$ python -q
>>> import numpy as np
>>> np.set_printoptions(precision=1, suppress=True, linewidth=100, legacy="1.25")
>>> F = np.load("w.npy")
>>> F
array([[4., 1., 1., 1.],
       [1., 4., 1., 1.],
       [1., 1., 4., 1.],
       [1., 1., 1., 4.]])
>>> np.fft.fft(F[0])
array([7.+0.j, 3.+0.j, 3.+0.j, 3.+0.j])
>>> np.sort(np.abs(np.fft.fft(F[0]))), np.sort(np.linalg.svd(F, compute_uv=False))
(array([3., 3., 3., 7.]), array([3., 3., 3., 7.]))
>>> F @ np.ones(4)
array([7., 7., 7., 7.])
>>> (F @ F)[0]
array([19., 10., 10., 10.])
>>> feats = np.load("a.npy")
>>> feats
array([[-8, -2,  2, -2],
       [ 1, -3, -4,  7],
       [ 9, -2, -9,  7],
       [ 2,  9,  2,  7]])
>>> P = np.triu(np.array([[-2, -1, 3, 1], [-3, -2, 1, -1], [2, -2, 1, 3], [-3, 1, 2, 0]]), 1) + np.eye(4)
>>> B = P @ feats @ np.linalg.inv(P)
>>> np.linalg.matrix_rank(B)
4
>>> np.round(np.linalg.det(B), 1)
-1934.0
>>> P @ feats - feats @ P
array([[ 28.,  -2.,   5.,  21.],
       [  7., -10., -11.,   8.],
       [  6.,  36., -19.,  37.],
       [  0.,   2., -15.,   1.]])
>>> B
array([[  20.,   24., -103.,  332.],
       [   8.,   -6.,  -33.,   92.],
       [  15.,   40.,  -88.,  317.],
       [   2.,   11.,  -15.,   61.]])
>>> np.trace(B), np.trace(feats)
(-13.0, -13)
>>> ev, V = np.linalg.eig(feats)
>>> np.round(feats @ V[:, 0] - ev[0] * V[:, 0], 1) + 0
array([0., 0., 0., 0.])
>>> np.sort(np.linalg.eigvals(feats.T))
array([-14.4,  -8.1,  -1.5,  11. ])
>>> np.sort(np.linalg.eigvals(feats @ feats))
array([  2.2,  66.3, 121.6, 206.9])
>>> round(float(np.prod(ev)), 1)
-1934.0
>>> x = np.array([0, 2, -1, 1])
>>> target = feats @ x
>>> b, lr = np.zeros(4), 1 / np.linalg.norm(feats, 2) ** 2
>>> for i in range(8):
...     b -= lr * feats.T @ (feats @ b - target)
...     if i % 2 == 0: print(i, round(np.linalg.norm(feats @ b - target), 1))
... 
0 11.1
2 4.5
4 2.6
6 2.1
>>> b.round(1) + 0
array([0.5, 1.3, 0. , 1.3])
>>> E = np.load("sample11.npy")
>>> E
array([[ -0.5,   1.8,   0.6],
       [  0. ,   0. ,  -1.3],
       [ -0.2,   1.4,   0.2],
       [ -2.3,   0.6,  -0.2],
       [  0.2,  -0.1,  -1.4],
       [ -1.8,   0.5,  -1. ],
       [ -1.6,  -0.9,   1.3],
       [  0. ,   0.8,   1.4],
       [  0.7,   1.1,  -0.9],
       [ -1. ,  -1.5,  -0.5],
       [ -0.9,  -1.1,  -0.1],
       [  0.5,   0.4,   0.6],
       [  0.5,  -0.8,  -0.5],
       [ -2. ,  22. , -10. ],
       [  0.1,   0.7,   0.5],
       [ -0.5,  -1.1,   0.3],
       [  1.1,   1.2,   0.7],
       [  2.5,  -1.3,  -0.5],
       [  2.1,  -0.9,  -2.4],
       [ -0.6,   0.9,   1. ],
       [  1.1,   0.1,  -0.2]])
>>> # row 13 is much longer than the rest
>>> Ac = E - E.mean(axis=1)
Traceback (most recent call last):
  File "<python-input-30>", line 1, in <module>
    Ac = E - E.mean(axis=1)
         ~~^~~~~~~~~~~~~~~~
ValueError: operands could not be broadcast together with shapes (21,3) (21,) 
>>> Ac = E - E.mean(axis=0)
>>> Uu, sigma, Vt = np.linalg.svd(Ac, full_matrices=False)
>>> Vt[0] * np.sign(Vt[0, np.abs(Vt[0]).argmax()])
array([-0.1,  0.9, -0.4])
>>> np.round(Ac.mean(axis=0), 1) + 0
array([0., 0., 0.])
>>> np.round(sigma ** 2 / (sigma ** 2).sum(), 1) + 0
array([0.9, 0.1, 0. ])
>>> np.round((sigma ** 2).sum() ** 2 / (sigma ** 4).sum(), 1)
1.2
>>> sigma
array([23.8,  5.7,  4.2])
>>> np.abs(Uu[:, 0]).argmax()
13
>>> np.searchsorted(np.cumsum(sigma ** 2) / (sigma ** 2).sum(), 0.9) + 1
1
>>> np.abs(Vt[0]).argmax()
1
